In [1]: import numpy as np

In [2]: np.set_printoptions(suppress=True, linewidth=140)

In [3]: M = np.loadtxt("run2.csv", delimiter=",")

In [4]: M
Out[4]: 
array([[ 1.,  2.,  0.,  0.,  0.,  0.],
       [ 2.,  3.,  2.,  0.,  0.,  0.],
       [ 0.,  2.,  1.,  2.,  0.,  0.],
       [ 0.,  0.,  2.,  0.,  2.,  0.],
       [ 0.,  0.,  0.,  2.,  2.,  2.],
       [ 0.,  0.,  0.,  0.,  2., -2.]])

In [5]: evals, evecs = np.linalg.eigh(M)

In [6]: vec = np.array([2, -1, 3, 2, 0, 3])

In [7]: np.round(np.linalg.eigvalsh(M[1:, 1:]), 2)
Out[7]: array([-3.21, -1.94,  0.83,  3.59,  4.72])

In [8]: f = np.array([2, -1, 1])

In [9]: np.convolve(M[3], f)
Out[9]: array([ 0.,  0.,  4., -2.,  6., -2.,  2.,  0.])

In [10]: print(np.polyval(f, M[3]))
[1. 1. 7. 1. 7. 1.]

In [11]: np.array([np.convolve(row, f, "same") for row in M])
Out[11]: 
array([[ 3., -1.,  2.,  0.,  0.,  0.],
       [ 4.,  3.,  1.,  2.,  0.,  0.],
       [ 4.,  0.,  5., -1.,  2.,  0.],
       [ 0.,  4., -2.,  6., -2.,  2.],
       [ 0.,  0.,  4.,  2.,  4.,  0.],
       [ 0.,  0.,  0.,  4., -6.,  4.]])

In [12]: O, evecs = np.linalg.qr(M[:, :1])[0], np.linalg.qr(M[:, 1:])[0]

In [13]: sigma = np.linalg.svd(O.T @ evecs, compute_uv=False)

In [14]: print((sigma > 0.9).sum())
1

In [15]: print(np.round(np.degrees(np.arccos(sigma.clip(0, 1))), 2))
[12.74]

In [16]: rng = np.random.default_rng(47268)

In [17]: lab = rng.permutation(6)

In [18]: lab
Out[18]: array([2, 5, 0, 4, 3, 1])

In [19]: A2 = M[lab][:, lab]

In [20]: np.round(np.sort(np.abs(np.linalg.eigvals(A2))), 2)
Out[20]: array([0.36, 1.54, 2.03, 3.22, 3.85, 5.22])

In [21]: np.round(np.linalg.det(A2), 2), np.round(np.linalg.det(M[lab]), 2)
Out[21]: (np.float64(-72.0), np.float64(72.0))

In [22]: np.allclose(A2, M)
Out[22]: False

In [23]: round(float(np.linalg.eigvalsh(M).min()), 2)
Out[23]: -3.22

In [24]: A2 = np.array([[2, -2], [-2, -2], [1, 2]])

In [25]: mat = np.tile(A2, (2, 3))

In [26]: mat
Out[26]: 
array([[ 2, -2,  2, -2,  2, -2],
       [-2, -2, -2, -2, -2, -2],
       [ 1,  2,  1,  2,  1,  2],
       [ 2, -2,  2, -2,  2, -2],
       [-2, -2, -2, -2, -2, -2],
       [ 1,  2,  1,  2,  1,  2]])

In [27]: r = np.linalg.matrix_rank(mat)

In [28]: r
Out[28]: np.int64(2)

In [29]: ns = np.linalg.svd(mat)[2][r:].T

In [30]: np.allclose(mat @ ns, 0)
Out[30]: True

In [31]: [int(np.linalg.matrix_rank(mat[:, :j + 1])) for j in range(6)]
Out[31]: [1, 2, 2, 2, 2, 2]

In [32]: np.linalg.matrix_rank(mat, rtol=0.1)
Out[32]: np.int64(2)

In [33]: np.argsort(-np.linalg.norm(mat, axis=0).round(6), kind="stable")[:3]
Out[33]: array([1, 3, 5])

In [34]: f = np.array([0, 2, -2, 2, 1, -1])

In [35]: A2 = M + np.outer(f, np.eye(6)[2])

In [36]: A2
Out[36]: 
array([[ 1.,  2.,  0.,  0.,  0.,  0.],
       [ 2.,  3.,  4.,  0.,  0.,  0.],
       [ 0.,  2., -1.,  2.,  0.,  0.],
       [ 0.,  0.,  4.,  0.,  2.,  0.],
       [ 0.,  0.,  1.,  2.,  2.,  2.],
       [ 0.,  0., -1.,  0.,  2., -2.]])
